% python3 -q
>>> import numpy as np
>>> np.set_printoptions(precision=2, suppress=True, linewidth=160)
>>> M = np.load("mat.npy")
>>> M
array([[2, 5, 0],
       [4, 1, 0],
       [0, 0, 5]])
>>> vals, evecs = np.linalg.eig(M)
>>> np.sort(np.linalg.eigvals(np.linalg.inv(M)))
array([-0.33,  0.17,  0.2 ])
>>> J = np.loadtxt("layer0.csv", delimiter=",")
>>> J
array([[ 1.,  0.,  1.,  0.,  0., -1.,  0.],
       [ 0.,  0.,  2.,  0.,  0.,  0.,  0.],
       [-1.,  2., -2.,  0.,  0.,  0.,  0.]])
>>> def softmax(z):
...     e = np.exp(z - z.max(axis=-1, keepdims=True))
...     return e / e.sum(axis=-1, keepdims=True)
... 
>>> softmax(J[2] + 5)
array([0.03, 0.62, 0.01, 0.08, 0.08, 0.08, 0.08])
>>> softmax(J).sum(axis=1)
array([1., 1., 1.])
>>> np.round(softmax(10 * J[2]), 2) + 0
array([0., 1., 0., 0., 0., 0., 0.])
>>> S = J @ J.T / np.sqrt(7)
>>> softmax(S).round(6).argmax(axis=1)
array([0, 1, 2])
>>> softmax(S + np.triu(np.full(S.shape, -np.inf), 1))
array([[1.  , 0.  , 0.  ],
       [0.32, 0.68, 0.  ],
       [0.01, 0.01, 0.98]])
>>> J.sum(axis=0)
array([ 0.,  2.,  1.,  0.,  0., -1.,  0.])
>>> np.linalg.rank(J)
Traceback (most recent call last):
  File "<python-input-16>", line 1, in <module>
    np.linalg.rank(J)
    ^^^^^^^^^^^^^^
AttributeError: module 'numpy.linalg' has no attribute 'rank'
>>> np.linalg.matrix_rank(J)
np.int64(3)
>>> round(float(np.linalg.norm(J, "nuc")), 2)
6.16
>>> np.linalg.norm(J, axis=0)
array([1.41, 2.  , 3.  , 0.  , 0.  , 1.  , 0.  ])
>>> np.linalg.norm(J, axis=1).argmax()
np.int64(2)
>>> round(float(np.linalg.norm(J[1] - J[0])), 2)
1.73
>>> round(np.linalg.norm(J, 2), 2)
np.float64(3.55)
>>> u = np.array([2, -2, 2, 1, 2])
>>> feats = 4 * np.eye(5) + np.outer(u, u)
>>> feats
array([[ 8., -4.,  4.,  2.,  4.],
       [-4.,  8., -4., -2., -4.],
       [ 4., -4.,  8.,  2.,  4.],
       [ 2., -2.,  2.,  5.,  2.],
       [ 4., -4.,  4.,  2.,  8.]])
>>> np.allclose(feats @ feats.T, feats.T @ feats)
True
>>> round(float(np.abs(np.linalg.eigvals(feats)).max()), 2)
21.0
>>> np.allclose(feats, feats.T)
True
>>> arr = np.load("m.npy")
>>> arr
array([[ 4, -2, -6, -2, -2,  2, -6],
       [-2,  2,  4,  3, -1, -1,  5],
       [-6,  4, 10,  5,  1, -3, 11],
       [-2,  3,  5,  5, -3, -1,  7],
       [-2, -1,  1, -3,  5, -1, -1],
       [ 2, -1, -3, -1, -1,  1, -3],
       [-6,  5, 11,  7, -1, -3, 13]])
>>> np.round(np.sort(np.abs(np.linalg.eigvals(arr))), 2) + 0
array([ 0.  ,  0.  ,  0.  ,  0.  ,  0.  ,  8.34, 31.66])
>>> np.round(np.abs(np.linalg.eigvals(arr)).max(), 2)
np.float64(31.66)
>>> np.round(np.linalg.det(arr), 2)
np.float64(0.0)
>>> arr @ arr
array([[ 104,  -72, -176,  -92,  -12,   52, -196],
       [ -72,   60,  132,   84,  -12,  -36,  156],
       [-176,  132,  308,  176,    0,  -88,  352],
       [ -92,   84,  176,  122,  -30,  -46,  214],
       [ -12,  -12,    0,  -30,   42,   -6,  -18],
       [  52,  -36,  -88,  -46,   -6,   26,  -98],
       [-196,  156,  352,  214,  -18,  -98,  410]])
>>> cov = arr.T @ arr
>>> np.diag(cov)
array([104,  60, 308, 122,  42,  26, 410])
>>> vals, evecs = np.linalg.eigvalsh(arr)
Traceback (most recent call last):
  File "<python-input-37>", line 1, in <module>
    vals, evecs = np.linalg.eigvalsh(arr)
    ^^^^^^^^^^^
ValueError: too many values to unpack (expected 2)
>>> vals, evecs = np.linalg.eigh(arr)
>>> np.round(np.linalg.svd(arr, compute_uv=False), 2) + 0
array([31.66,  8.34,  0.  ,  0.  ,  0.  ,  0.  ,  0.  ])
>>> np.linalg.eigvalsh(arr + -3 * np.eye(7))
array([-3.  , -3.  , -3.  , -3.  , -3.  ,  5.34, 28.66])
>>> np.round(evecs.T @ arr @ evecs, 2) + 0
array([[ 0.  ,  0.  ,  0.  ,  0.  ,  0.  ,  0.  ,  0.  ],
       [ 0.  ,  0.  ,  0.  ,  0.  ,  0.  ,  0.  ,  0.  ],
       [ 0.  ,  0.  ,  0.  ,  0.  ,  0.  ,  0.  ,  0.  ],
       [ 0.  ,  0.  ,  0.  ,  0.  ,  0.  ,  0.  ,  0.  ],
       [ 0.  ,  0.  ,  0.  ,  0.  ,  0.  ,  0.  ,  0.  ],
       [ 0.  ,  0.  ,  0.  ,  0.  ,  0.  ,  8.34,  0.  ],
       [ 0.  ,  0.  ,  0.  ,  0.  ,  0.  ,  0.  , 31.66]])
>>> vals.round(2) + 0
array([ 0.  ,  0.  ,  0.  ,  0.  ,  0.  ,  8.34, 31.66])
>>> np.abs(evecs[:, -1]).round(6).argmax()
np.int64(6)
>>> (vals > 1e-8).sum(), (vals < -1e-8).sum()
(np.int64(2), np.int64(0))
>>> np.unique(vals.round(6) + 0, return_counts=True)[1]
array([5, 1, 1])
>>> rank = np.linalg.matrix_rank(arr)
>>> rank
np.int64(2)
>>> N = np.linalg.svd(arr)[2][rank:].T
>>> np.linalg.matrix_rank(arr.T @ arr), np.linalg.matrix_rank(arr @ arr.T)
(np.int64(2), np.int64(2))
>>> np.allclose(arr @ N, 0)
True
>>> [int(np.linalg.matrix_rank(arr[:, :j + 1])) for j in range(7)]
[1, 2, 2, 2, 2, 2, 2]
>>> [int(np.linalg.matrix_rank(np.delete(arr, i, axis=0))) for i in range(7)]
[2, 2, 2, 2, 2, 2, 2]
>>> N.shape
(7, 5)
>>> rng = np.random.default_rng(201667)
>>> lab = rng.permutation(7)
>>> lab
array([5, 6, 2, 3, 0, 4, 1])
>>> B = arr[lab][:, lab]
>>> B
array([[ 1, -3, -3, -1,  2, -1, -1],
       [-3, 13, 11,  7, -6, -1,  5],
       [-3, 11, 10,  5, -6,  1,  4],
       [-1,  7,  5,  5, -2, -3,  3],
       [ 2, -6, -6, -2,  4, -2, -2],
       [-1, -1,  1, -3, -2,  5, -1],
       [-1,  5,  4,  3, -2, -1,  2]])
>>> np.round(np.sort(np.abs(np.linalg.eigvals(B))), 2) + 0
array([ 0.  ,  0.  ,  0.  ,  0.  ,  0.  ,  8.34, 31.66])
>>> np.diag(B)
array([ 1, 13, 10,  5,  4,  5,  2])
>>> data = np.array([[-2.0, 0.0, 0.0], [0.0, -2.0, 0.0], [0.0, 0.0, -2.0]])
>>> u = np.array([2, 3, 1])
>>> B = data + np.outer(u, np.eye(3)[1])
>>> np.linalg.matrix_rank(np.linalg.inv(B) - np.linalg.inv(data), tol=1e-8)
np.int64(1)
>>> B
array([[-2.,  2.,  0.],
       [ 0.,  1.,  0.],
       [ 0.,  1., -2.]])
>>> np.linalg.matrix_rank(B - data)
np.int64(1)
>>> round(float(np.linalg.det(B) / np.linalg.det(data)), 2), np.round(1 + np.linalg.solve(data, u)[1], 2)
(-0.5, np.float64(-0.5))
>>> A = -1 * np.eye(2) + np.eye(2, k=1)
>>> A
array([[-1.,  1.],
       [ 0., -1.]])
>>> q = A.astype(float).copy()
>>> for j in range(2):
...     q[:, j] -= q[:, :j] @ (q[:, :j].T @ q[:, j])
...     q[:, j] /= np.linalg.norm(q[:, j])
... 
>>> q
array([[-1.,  0.],
       [ 0., -1.]])
>>> q.T @ q
array([[1., 0.],
       [0., 1.]])
